$ ipython --no-banner

In [1]: import numpy as np

In [2]: import numpy.linalg as la

In [3]: np.set_printoptions(precision=3, suppress=True, linewidth=140, legacy="1.25")

In [4]: rnd = lambda a: np.round(a, 3) + 0

In [5]: data = np.loadtxt("a.csv", delimiter=",")

In [6]: data
Out[6]: 
array([[2., 1., 0., 0.],
       [2., 1., 0., 0.],
       [0., 0., 2., 1.],
       [0., 0., 2., 1.]])

In [7]: # rank 2

In [8]: rng = np.random.default_rng(60)

In [9]: lab = rng.permutation(4)

In [10]: lab
Out[10]: array([0, 3, 2, 1])

In [11]: M2 = data[lab][:, lab]

In [12]: M2
Out[12]: 
array([[2., 0., 0., 1.],
       [0., 1., 2., 0.],
       [0., 1., 2., 0.],
       [2., 0., 0., 1.]])

In [13]: np.trace(M2)
Out[13]: 6.0

In [14]: np.diag(M2)
Out[14]: array([2., 1., 2., 1.])

In [15]: K = np.load("w.npy")

In [16]: K
Out[16]: 
array([[-22.,   1., -11.,   8.],
       [ 18.,  -4.,  11.,  -7.],
       [ 38.,  -1.,  18., -17.],
       [-20.,   1., -11.,   6.]])

In [17]: U, s, Vt = la.svd(K, full_matrices=False)

In [18]: rnd(np.sqrt((s ** 2).sum())), rnd(la.norm(K))
Out[18]: (61.612, 61.612)

In [19]: rnd(s)
Out[19]: array([61.424,  4.133,  2.434,  0.272])

In [20]: (s > 1e-8).sum()
Out[20]: 4

In [21]: rnd(np.cumsum(s ** 2) / np.sum(s ** 2))
Out[21]: array([0.994, 0.998, 1.   , 1.   ])

In [22]: rnd(s / s[0])
Out[22]: array([1.   , 0.067, 0.04 , 0.004])

In [23]: np.abs(U[:, 0]).round(6).argmax()
Out[23]: 2

In [24]: vec = np.array([3, 4, 4, -5])

In [25]: h1 = np.maximum(K @ vec, 0)

In [26]: np.flatnonzero(h1 > 1e-9)
Out[26]: array([1, 2])

In [27]: K * (h1 > 1e-9)[:, None]
Out[27]: 
array([[ -0.,   0.,  -0.,   0.],
       [ 18.,  -4.,  11.,  -7.],
       [ 38.,  -1.,  18., -17.],
       [ -0.,   0.,  -0.,   0.]])

In [28]: np.maximum(K @ vec, 0) - np.maximum(-K @ vec, 0)
Out[28]: array([-146.,  117.,  267., -130.])

In [29]: K.T @ h1
Out[29]: array([12252.,  -735.,  6093., -5358.])

In [30]: M = np.loadtxt("test5.csv", delimiter=",")

In [31]: M
Out[31]: 
array([[ 0.6  ,  0.4  ,  0.3  , -0.1  , -0.43 , -1.   , -1.2  ,  1.3  ,  1.1  , -0.3  ,  0.4  ,  1.1  ],
       [-1.9  , -0.2  ,  0.3  ,  1.1  ,  0.268,  0.6  ,  1.5  ,  0.   ,  0.6  ,  1.   , -0.1  ,  0.9  ],
       [-0.4  , -1.   ,  0.4  , -0.4  ,  1.053,  0.8  , -1.   ,  1.3  , -0.9  ,  0.2  , -1.   , -1.   ],
       [ 1.3  ,  0.   ,  1.   , -1.1  ,  0.017, -0.5  ,  0.5  ,  1.   ,  0.6  , -1.5  ,  1.4  , -0.3  ],
       [ 0.9  ,  0.5  , -0.4  ,  0.6  , -0.411, -0.3  , -0.1  , -1.5  ,  1.4  , -0.3  ,  1.3  , -0.6  ],
       [ 0.9  ,  1.8  ,  0.2  ,  0.5  , -1.758,  0.   , -0.3  , -0.6  , -2.1  ,  0.8  , -0.1  , -0.1  ],
       [ 0.2  , -0.5  ,  0.4  , -0.4  ,  0.469,  0.3  ,  0.4  , -0.9  , -1.7  ,  0.   ,  1.   , -0.4  ],
       [-0.8  ,  1.2  ,  0.4  , -2.3  , -1.177,  0.2  , -1.   ,  2.1  ,  0.3  , -2.   ,  0.7  , -1.5  ],
       [-1.2  ,  1.1  ,  0.   ,  1.3  , -1.072,  0.3  , -0.1  , -0.6  , -0.1  ,  0.9  , -0.9  , -0.9  ],
       [-1.2  ,  0.5  ,  0.7  ,  0.4  , -0.505, -1.9  ,  0.7  , -0.1  , -1.5  , -2.2  ,  0.2  ,  1.   ],
       [ 1.   ,  0.8  ,  0.1  ,  0.6  , -0.77 , -1.2  , -0.4  , -2.4  , -1.1  ,  0.5  , -1.3  ,  0.6  ],
       [-1.3  ,  2.5  , -2.   ,  1.5  , -2.435,  0.8  ,  0.   , -1.8  , -1.2  , -0.1  ,  0.7  , -1.1  ],
       [ 0.2  ,  1.8  , -1.4  ,  2.1  , -1.773,  0.   , -0.4  ,  0.3  , -1.8  , -1.1  ,  1.5  , -0.1  ],
       [ 0.   ,  0.8  , -0.3  ,  0.4  , -0.769,  1.1  , -0.9  , -1.6  ,  0.8  ,  0.3  , -1.6  ,  1.8  ],
       [ 0.4  , -0.2  , -0.4  ,  1.1  ,  0.161,  0.1  ,  1.6  ,  0.6  , -2.5  ,  0.9  ,  2.2  ,  0.1  ],
       [-0.1  ,  0.5  ,  0.5  , -0.6  , -0.493,  1.6  ,  1.   , -0.9  , -0.9  ,  0.6  , -0.2  , -2.3  ],
       [-1.2  ,  0.4  , -1.4  , -0.3  , -0.489,  0.9  , -0.9  , -2.8  , -1.3  , -0.3  ,  0.9  ,  1.2  ],
       [ 1.3  ,  0.3  ,  0.6  ,  0.4  , -0.277, -0.3  ,  1.3  ,  0.8  , -1.3  , -1.6  ,  0.9  ,  0.5  ],
       [-0.9  ,  0.1  ,  0.1  ,  2.   , -0.089,  1.   , -0.3  , -1.8  , -0.4  ,  0.8  ,  0.   , -1.4  ],
       [-0.4  , -0.7  , -0.9  , -2.3  ,  0.75 , -1.7  , -0.5  , -0.6  ,  1.2  ,  2.   ,  1.   , -1.5  ]])

In [32]: M2 = np.c_[M[:, :4] @ np.array([[4, 2, 1, 5], [2, 5, 1, 0], [2, 3, 0, 3], [1, 0, 3, 5]]), np.array([0, -1, -1, -3, -2, 1, 2, 2, -2, 0, 1, 1, -1, 2, 3, 3, -1, 3, 3, -2])]

In [33]: rnd(M2)
Out[33]: 
array([[  3.7,   4.1,   0.7,   3.4,   0. ],
       [ -6.3,  -3.9,   1.2,  -3.1,  -1. ],
       [ -3.2,  -4.6,  -2.6,  -2.8,  -1. ],
       [  6.1,   5.6,  -2. ,   4. ,  -3. ],
       [  4.4,   3.1,   3.2,   6.3,  -2. ],
       [  8.1,  11.4,   4.2,   7.6,   1. ],
       [  0.2,  -0.9,  -1.5,   0.2,   2. ],
       [ -2.3,   5.6,  -6.5, -14.3,   2. ],
       [ -1.3,   3.1,   3.8,   0.5,  -2. ],
       [ -2. ,   2.2,   0.5,  -1.9,   0. ],
       [  6.4,   6.3,   3.6,   8.3,   1. ],
       [ -2.7,   3.9,   5.7,  -5. ,   1. ],
       [  3.7,   5.2,   8.3,   7.3,  -1. ],
       [  1.4,   3.1,   2. ,   1.1,   2. ],
       [  1.5,  -1.4,   3.5,   6.3,   3. ],
       [  1. ,   3.8,  -1.4,  -2. ,   3. ],
       [ -7.1,  -4.6,  -1.7, -11.7,  -1. ],
       [  7.4,   5.9,   2.8,  10.3,   3. ],
       [ -1.2,  -1. ,   5.2,   5.8,   3. ],
       [ -7.1,  -7. ,  -8. , -16.2,  -2. ]])

In [34]: la.matrix_rank(M2)
Out[34]: 5

In [35]: rnd(la.norm(la.qr(M)[0].T @ M2, axis=0) ** 2 / ((M2 ** 2).sum(axis=0) + 1e-12))
Out[35]: array([1.  , 1.  , 1.  , 1.  , 0.43])

In [36]: la.matrix_rank(np.c_[M, M2])
Out[36]: 13

In [37]: A = np.array([[2, 0, 1, -1, -2, -1, 1, 2],
    ...:     [-2, -2, 0, 2, 1, 3, 3, -1],
    ...:     [-2, 2, 1, -3, -3, 3, -1, 3],
    ...:     [2, -3, 0, -2, 1, -3, 2, -3],
    ...:     [1, -1, -3, 3, 0, 3, 3, 1]])

In [38]: A
Out[38]: 
array([[ 2,  0,  1, -1, -2, -1,  1,  2],
       [-2, -2,  0,  2,  1,  3,  3, -1],
       [-2,  2,  1, -3, -3,  3, -1,  3],
       [ 2, -3,  0, -2,  1, -3,  2, -3],
       [ 1, -1, -3,  3,  0,  3,  3,  1]])

In [39]: W = np.array([[8, 7, 8, 7, 1],
    ...:     [1, 9, 5, 1, 5],
    ...:     [0, 7, 0, 8, 1],
    ...:     [0, 6, 2, 1, 9],
    ...:     [5, 7, 8, 0, 4],
    ...:     [1, 0, 0, 6, 9],
    ...:     [5, 5, 0, 4, 4],
    ...:     [1, 3, 4, 5, 6]])

In [40]: beta = np.array([-5, -2, 5, -4, 5])

In [41]: act = np.maximum(A @ W + beta, 0)

In [42]: act
Out[42]: 
array([[ 7, 10, 11, 25,  0],
       [ 0,  0,  0,  7, 48],
       [ 0,  0,  0, 18, 16],
       [17,  0,  0,  0,  0],
       [21, 11, 18, 16, 70]])

In [43]: basis = np.array([[0, 2], [1, 2], [1, 0], [2, 2], [-2, 1]])

In [44]: act @ basis
Out[44]: 
array([[ 71,  84],
       [-82,  62],
       [  4,  52],
       [  0,  34],
       [-79, 166]])

In [45]: W @ basis
Out[45]: 
array([[27, 45],
       [ 6, 27],
       [21, 31],
       [-8, 23],
       [ 7, 28],
       [-6, 23],
       [ 5, 32],
       [ 5, 24]])

In [46]: f, g = A[4], A[1]

In [47]: f @ f
Out[47]: 39

In [48]: p = (f @ g) / (f @ f) * f

In [49]: la.matrix_rank(np.outer(f, g))
Out[49]: 1

In [50]: rnd(la.norm(f + g) ** 2 + la.norm(f - g) ** 2)
Out[50]: 142.0

In [51]: rnd(g - p)
Out[51]: array([-2.59 , -1.41 ,  1.769,  0.231,  1.   ,  1.231,  1.231, -1.59 ])

In [52]: rnd(p)
Out[52]: array([ 0.59 , -0.59 , -1.769,  1.769,  0.   ,  1.769,  1.769,  0.59 ])

In [53]: M2 = A[0, 0] * A[1:] - np.outer(A[1:, 0], A[0])

In [54]: M2
Out[54]: 
array([[  0,  -4,   2,   2,  -2,   4,   8,   2],
       [  0,   4,   4,  -8, -10,   4,   0,  10],
       [  0,  -6,  -2,  -2,   6,  -4,   2, -10],
       [  0,  -2,  -7,   7,   2,   7,   5,   0]])

In [55]: la.matrix_rank(M2), la.matrix_rank(A)
Out[55]: (4, 5)

In [56]: A[:, 0] / A[0, 0]
Out[56]: array([ 1. , -1. , -1. ,  1. ,  0.5])

In [57]: m1 = np.load("sample1.npy")

In [58]: rnd(m1)
Out[58]: 
array([[-0.038, -0.714,  0.563,  0.045,  0.403, -0.088],
       [ 0.687, -0.209,  0.189,  0.243, -0.521,  0.345],
       [ 0.42 , -0.295, -0.594, -0.368,  0.44 ,  0.234],
       [ 0.114, -0.202,  0.028, -0.647, -0.441, -0.577],
       [-0.229, -0.488, -0.541,  0.519, -0.252, -0.289],
       [-0.534, -0.284, -0.026, -0.341, -0.339,  0.634]])

In [59]: # keeps lengths

In [60]: rnd(la.svd(m1, compute_uv=False))
Out[60]: array([1., 1., 1., 1., 1., 1.])

In [61]: rnd(m1.T @ m1)
Out[61]: 
array([[1., 0., 0., 0., 0., 0.],
       [0., 1., 0., 0., 0., 0.],
       [0., 0., 1., 0., 0., 0.],
       [0., 0., 0., 1., 0., 0.],
       [0., 0., 0., 0., 1., 0.],
       [0., 0., 0., 0., 0., 1.]])

In [62]: rnd(m1[:, 3] @ m1[:, 2])
Out[62]: 0.0

In [63]: lab = rng.permutation(6)

In [64]: M2 = m1[:, lab] * rng.choice([-1, 1], 6)

In [65]: rnd(M2)
Out[65]: 
array([[ 0.563, -0.038,  0.045, -0.088, -0.403, -0.714],
       [ 0.189,  0.687,  0.243,  0.345,  0.521, -0.209],
       [-0.594,  0.42 , -0.368,  0.234, -0.44 , -0.295],
       [ 0.028,  0.114, -0.647, -0.577,  0.441, -0.202],
       [-0.541, -0.229,  0.519, -0.289,  0.252, -0.488],
       [-0.026, -0.534, -0.341,  0.634,  0.339, -0.284]])

In [66]: U, _, Vt = la.svd(m1.T @ M2)

In [67]: lab
Out[67]: array([2, 0, 3, 5, 4, 1])

In [68]: J = np.load("out19.npy")

In [69]: J
Out[69]: 
array([[ 3.3 , -1.2 ,  0.75, -1.2 , -0.15, -1.2 ,  0.45,  0.9 ,  0.6 ,  0.6 , -1.65,  1.2 ,  1.35, -0.75],
       [ 0.66, -0.24,  0.15, -0.24, -0.03, -0.24,  0.09,  0.18,  0.12,  0.12, -0.33,  0.24,  0.27, -0.15],
       [-1.98,  0.72, -0.45,  0.72,  0.09,  0.72, -0.27, -0.54, -0.36, -0.36,  0.99, -0.72, -0.81,  0.45],
       [ 4.84, -1.76,  1.1 , -1.76, -0.22, -1.76,  0.66,  1.32,  0.88,  0.88, -2.42,  1.76,  1.98, -1.1 ],
       [ 1.1 , -0.4 ,  0.25, -0.4 , -0.05, -0.4 ,  0.15,  0.3 ,  0.2 ,  0.2 , -0.55,  0.4 ,  0.45, -0.25],
       [-0.66,  0.24, -0.15,  0.24,  0.03,  0.24, -0.09, -0.18, -0.12, -0.12,  0.33, -0.24, -0.27,  0.15],
       [-1.54,  0.56, -0.35,  0.56,  0.07,  0.56, -0.21, -0.42, -0.28, -0.28,  0.77, -0.56, -0.63,  0.35],
       [-1.98,  0.72, -0.45,  0.72,  0.09,  0.72, -0.27, -0.54, -0.36, -0.36,  0.99, -0.72, -0.81,  0.45]])

In [70]: # rows 2 and 7 are equal

In [71]: U, s, Vt = la.svd(J)

In [72]: vecs = Vt[:(s > 1e-8).sum()]

In [73]: vec = J[4] + -2 * J[0] + rng.integers(2) * np.eye(14)[12]

In [74]: vec
Out[74]: array([-5.5 ,  2.  , -1.25,  2.  ,  0.25,  2.  , -0.75, -1.5 , -1.  , -1.  ,  2.75, -2.  , -1.25,  1.25])

In [75]: rnd(np.diag(vecs.T @ vecs))
Out[75]: array([0.452, 0.06 , 0.023, 0.06 , 0.001, 0.06 , 0.008, 0.034, 0.015, 0.015, 0.113, 0.06 , 0.076, 0.023])

In [76]: rnd(la.norm(vec - vecs.T @ vecs @ vec))
Out[76]: 0.961

In [77]: rnd(J @ la.pinv(J) @ J)
Out[77]: 
array([[ 3.3 , -1.2 ,  0.75, -1.2 , -0.15, -1.2 ,  0.45,  0.9 ,  0.6 ,  0.6 , -1.65,  1.2 ,  1.35, -0.75],
       [ 0.66, -0.24,  0.15, -0.24, -0.03, -0.24,  0.09,  0.18,  0.12,  0.12, -0.33,  0.24,  0.27, -0.15],
       [-1.98,  0.72, -0.45,  0.72,  0.09,  0.72, -0.27, -0.54, -0.36, -0.36,  0.99, -0.72, -0.81,  0.45],
       [ 4.84, -1.76,  1.1 , -1.76, -0.22, -1.76,  0.66,  1.32,  0.88,  0.88, -2.42,  1.76,  1.98, -1.1 ],
       [ 1.1 , -0.4 ,  0.25, -0.4 , -0.05, -0.4 ,  0.15,  0.3 ,  0.2 ,  0.2 , -0.55,  0.4 ,  0.45, -0.25],
       [-0.66,  0.24, -0.15,  0.24,  0.03,  0.24, -0.09, -0.18, -0.12, -0.12,  0.33, -0.24, -0.27,  0.15],
       [-1.54,  0.56, -0.35,  0.56,  0.07,  0.56, -0.21, -0.42, -0.28, -0.28,  0.77, -0.56, -0.63,  0.35],
       [-1.98,  0.72, -0.45,  0.72,  0.09,  0.72, -0.27, -0.54, -0.36, -0.36,  0.99, -0.72, -0.81,  0.45]])

In [78]: mat = np.load("data.npy")

In [79]: mat
Out[79]: 
array([[ 0, -5,  0, -2, -4, -1, -3, -1, -3, -3,  0, -3, -3,  2,  5, -1],
       [-5,  0, -5,  0, -2, -4, -1, -3, -1, -3, -3,  0, -3, -3,  2,  5],
       [ 0, -5,  0, -5,  0, -2, -4, -1, -3, -1, -3, -3,  0, -3, -3,  2],
       [-2,  0, -5,  0, -5,  0, -2, -4, -1, -3, -1, -3, -3,  0, -3, -3],
       [-4, -2,  0, -5,  0, -5,  0, -2, -4, -1, -3, -1, -3, -3,  0, -3],
       [-1, -4, -2,  0, -5,  0, -5,  0, -2, -4, -1, -3, -1, -3, -3,  0],
       [-3, -1, -4, -2,  0, -5,  0, -5,  0, -2, -4, -1, -3, -1, -3, -3],
       [-1, -3, -1, -4, -2,  0, -5,  0, -5,  0, -2, -4, -1, -3, -1, -3],
       [-3, -1, -3, -1, -4, -2,  0, -5,  0, -5,  0, -2, -4, -1, -3, -1],
       [-3, -3, -1, -3, -1, -4, -2,  0, -5,  0, -5,  0, -2, -4, -1, -3],
       [ 0, -3, -3, -1, -3, -1, -4, -2,  0, -5,  0, -5,  0, -2, -4, -1],
       [-3,  0, -3, -3, -1, -3, -1, -4, -2,  0, -5,  0, -5,  0, -2, -4],
       [-3, -3,  0, -3, -3, -1, -3, -1, -4, -2,  0, -5,  0, -5,  0, -2],
       [ 2, -3, -3,  0, -3, -3, -1, -3, -1, -4, -2,  0, -5,  0, -5,  0],
       [ 5,  2, -3, -3,  0, -3, -3, -1, -3, -1, -4, -2,  0, -5,  0, -5],
       [-1,  5,  2, -3, -3,  0, -3, -3, -1, -3, -1, -4, -2,  0, -5,  0]])

In [80]: # symmetric

In [81]: M2 = mat / np.sqrt((mat ** 2).mean(axis=1, keepdims=True))

In [82]: rnd(M2[10])
Out[82]: array([ 0.   , -1.095, -1.095, -0.365, -1.095, -0.365, -1.461, -0.73 ,  0.   , -1.826,  0.   , -1.826,  0.   , -0.73 , -1.461, -0.365])

In [83]: rnd(la.norm(M2, axis=1))
Out[83]: array([4., 4., 4., 4., 4., 4., 4., 4., 4., 4., 4., 4., 4., 4., 4., 4.])
